In [1]: import numpy as np

In [2]: import numpy.linalg as la

In [3]: np.set_printoptions(precision=1, suppress=True, linewidth=200)

In [4]: tidy = lambda a: np.round(a, 1) + 0

In [5]: arr = np.load("test14.npy")

In [6]: print(arr)
[[ 0 -2  0 -2 -1]
 [-2  0 -2  0 -2]
 [ 0 -2  0 -2  0]
 [-2  0 -2  0 -2]
 [-1 -2  0 -2  0]]

In [7]: x0 = np.array([3, -1, -2, -3, 0])

In [8]: print((arr @ x0).argmax())
0

In [9]: print(la.norm(arr @ x0) <= la.norm(arr, 2) * la.norm(x0) + 1e-9)
True

In [10]: print(arr @ x0)
[ 8 -2  8 -2  5]

In [11]: print(np.einsum("ij,j->i", arr, x0))
[ 8 -2  8 -2  5]

In [12]: A = np.load("layer18.npy")

In [13]: print(tidy(A))
[[-0.5  2.   0.9 -0.2  0.  -3.1  1.9  0.7 -0.1  1.9 -1.6]
 [-0.2 -0.8 -1.4  0.1 -3.1  0.  -0.6  3.4  0.7  0.5 -0.3]
 [-2.2 -0.9 -0.6  1.8 -0.1  0.   1.2 -0.9  1.5  2.1  2.6]
 [ 0.2 -1.7  0.6 -3.7  0.6 -0.1  0.4  0.   2.6  0.8  0. ]
 [ 1.2  0.4 -3.3 -0.7  0.1  1.3  0.4 -1.3 -0.7  2.4 -1.3]
 [-1.7 -1.1 -0.3  0.7  1.6 -1.2 -3.5  0.   0.3  1.1 -1.7]
 [-1.5  2.5 -2.4 -0.4  1.2 -0.1  0.2  0.4  2.1 -2.2  0. ]
 [-1.2 -1.7 -1.8 -1.4 -0.8 -2.5  0.6 -1.1 -2.1 -1.5  0.7]
 [-2.9  0.5  0.7 -1.6  0.8  2.3  0.6  1.4 -2.2  0.6 -0.1]
 [ 1.2 -1.8 -0.9  1.1  3.1 -0.4  1.6  2.4 -0.5 -0.2  0.1]
 [ 1.2  1.6 -0.3 -1.2  0.8 -1.  -1.9  1.  -1.   1.2  3.3]]

In [14]: out = A / np.sqrt((A ** 2).mean(axis=1, keepdims=True))

In [15]: print(la.matrix_rank(A - A.mean(axis=1, keepdims=True)))
10

In [16]: print(la.matrix_rank(out) == la.matrix_rank(A))
True

In [17]: out = arr / np.sqrt((arr ** 2).mean(axis=1, keepdims=True))

In [18]: print(arr - arr.mean(axis=1, keepdims=True))
[[ 1.  -1.   1.  -1.   0. ]
 [-0.8  1.2 -0.8  1.2 -0.8]
 [ 0.8 -1.2  0.8 -1.2  0.8]
 [-0.8  1.2 -0.8  1.2 -0.8]
 [ 0.  -1.   1.  -1.   1. ]]

In [19]: print(la.matrix_rank(arr - arr.mean(axis=1, keepdims=True)))
3

In [20]: out = A / la.norm(A, axis=1, keepdims=True)

In [21]: cov = out @ out.T

In [22]: print((cov - 2 * np.eye(11)).round(6).argmax(axis=1))
[1 0 0 0 0 0 0 0 0 0 0]

In [23]: print(tidy(cov[2]))
[0. 0. 1. 0. 0. 0. 0. 0. 0. 0. 0.]

In [24]: print(tidy(np.degrees(np.arccos(np.clip(cov[2, 1], -1, 1)))))
90.0

In [25]: print(tidy(la.norm(out, axis=1)))
[1. 1. 1. 1. 1. 1. 1. 1. 1. 1. 1.]

In [26]: print(tidy(cov))
[[1. 0. 0. 0. 0. 0. 0. 0. 0. 0. 0.]
 [0. 1. 0. 0. 0. 0. 0. 0. 0. 0. 0.]
 [0. 0. 1. 0. 0. 0. 0. 0. 0. 0. 0.]
 [0. 0. 0. 1. 0. 0. 0. 0. 0. 0. 0.]
 [0. 0. 0. 0. 1. 0. 0. 0. 0. 0. 0.]
 [0. 0. 0. 0. 0. 1. 0. 0. 0. 0. 0.]
 [0. 0. 0. 0. 0. 0. 1. 0. 0. 0. 0.]
 [0. 0. 0. 0. 0. 0. 0. 1. 0. 0. 0.]
 [0. 0. 0. 0. 0. 0. 0. 0. 1. 0. 0.]
 [0. 0. 0. 0. 0. 0. 0. 0. 0. 1. 0.]
 [0. 0. 0. 0. 0. 0. 0. 0. 0. 0. 1.]]
